$ ipython --no-banner

In [1]: import numpy as np

In [2]: from numpy import linalg as LA

In [3]: np.set_printoptions(precision=2, suppress=True, linewidth=140, floatmode="fixed")

In [4]: def rnd(a):
   ...:     return np.round(a, 2) + 0
   ...: 

In [5]: X = np.loadtxt("run4.csv", delimiter=",")

In [6]: X
Out[6]: 
array([[ 1.00,  3.00,  0.00,  1.00,  1.00,  0.00,  1.00,  0.00],
       [ 4.00,  6.00,  2.00,  3.00,  3.00,  2.00,  3.00,  0.00],
       [ 4.00,  9.00,  5.00,  6.00,  5.00,  2.00,  4.00,  0.00],
       [ 5.00,  9.00,  5.00,  8.00,  5.00,  5.00,  4.00,  3.00],
       [ 5.00, 11.00,  8.00, 10.00,  6.00,  6.00,  4.00,  5.00],
       [ 8.00, 12.00,  9.00, 13.00,  9.00,  6.00,  5.00,  7.00],
       [ 8.00, 14.00,  9.00, 16.00, 10.00,  9.00,  6.00,  8.00],
       [11.00, 15.00, 11.00, 18.00, 12.00, 10.00,  8.00, 10.00],
       [11.00, 17.00, 14.00, 20.00, 12.00, 13.00,  8.00, 13.00],
       [11.00, 20.00, 15.00, 20.00, 14.00, 15.00,  8.00, 15.00],
       [12.00, 22.00, 18.00, 20.00, 17.00, 17.00,  9.00, 15.00],
       [13.00, 22.00, 19.00, 22.00, 20.00, 19.00, 10.00, 18.00],
       [13.00, 24.00, 20.00, 23.00, 20.00, 21.00, 11.00, 19.00],
       [13.00, 26.00, 22.00, 25.00, 22.00, 24.00, 11.00, 19.00],
       [15.00, 28.00, 25.00, 28.00, 24.00, 27.00, 12.00, 21.00],
       [15.00, 28.00, 26.00, 28.00, 27.00, 27.00, 14.00, 23.00],
       [15.00, 28.00, 27.00, 28.00, 28.00, 27.00, 17.00, 24.00],
       [16.00, 31.00, 27.00, 30.00, 28.00, 27.00, 20.00, 24.00],
       [18.00, 33.00, 29.00, 30.00, 31.00, 27.00, 22.00, 26.00],
       [20.00, 34.00, 30.00, 33.00, 33.00, 28.00, 22.00, 26.00],
       [21.00, 35.00, 31.00, 34.00, 35.00, 31.00, 23.00, 26.00],
       [21.00, 36.00, 33.00, 37.00, 37.00, 33.00, 23.00, 29.00],
       [23.00, 39.00, 36.00, 37.00, 37.00, 35.00, 26.00, 29.00],
       [23.00, 39.00, 38.00, 39.00, 39.00, 38.00, 26.00, 32.00],
       [24.00, 39.00, 41.00, 39.00, 39.00, 38.00, 28.00, 33.00],
       [25.00, 42.00, 44.00, 41.00, 41.00, 39.00, 30.00, 35.00],
       [27.00, 44.00, 45.00, 41.00, 44.00, 40.00, 33.00, 37.00],
       [29.00, 44.00, 48.00, 41.00, 45.00, 42.00, 34.00, 39.00],
       [31.00, 45.00, 49.00, 42.00, 48.00, 43.00, 35.00, 41.00],
       [33.00, 47.00, 51.00, 45.00, 48.00, 43.00, 36.00, 43.00],
       [33.00, 47.00, 52.00, 47.00, 49.00, 45.00, 36.00, 46.00],
       [34.00, 48.00, 55.00, 47.00, 52.00, 45.00, 39.00, 48.00],
       [36.00, 50.00, 55.00, 47.00, 52.00, 45.00, 39.00, 48.00],
       [37.00, 50.00, 58.00, 47.00, 55.00, 45.00, 42.00, 49.00],
       [38.00, 51.00, 59.00, 49.00, 56.00, 48.00, 42.00, 52.00],
       [38.00, 53.00, 59.00, 49.00, 59.00, 48.00, 45.00, 53.00],
       [41.00, 56.00, 59.00, 51.00, 61.00, 48.00, 48.00, 56.00],
       [41.00, 59.00, 61.00, 53.00, 62.00, 49.00, 49.00, 56.00],
       [42.00, 61.00, 62.00, 54.00, 62.00, 50.00, 51.00, 57.00],
       [44.00, 61.00, 65.00, 56.00, 62.00, 53.00, 53.00, 58.00],
       [45.00, 62.00, 66.00, 57.00, 62.00, 54.00, 55.00, 58.00],
       [48.00, 64.00, 69.00, 57.00, 65.00, 55.00, 58.00, 59.00]])

In [7]: D = LA.norm(X[:, None] - X[None], axis=-1)

In [8]: print(rnd(D[:5, :5]))
[[ 0.00  6.16 11.14 13.60 17.89]
 [ 6.16  0.00  5.66  8.19 12.73]
 [11.14  5.66  0.00  4.80  8.49]
 [13.60  8.19  4.80  0.00  4.80]
 [17.89 12.73  8.49  4.80  0.00]]

In [9]: print(LA.matrix_rank(D ** 2))
10

In [10]: D.mean(axis=1).argmax()
Out[10]: np.int64(0)

In [11]: D[26].round(6).argsort(kind="stable")[:4]
Out[11]: array([26, 27, 25, 28])
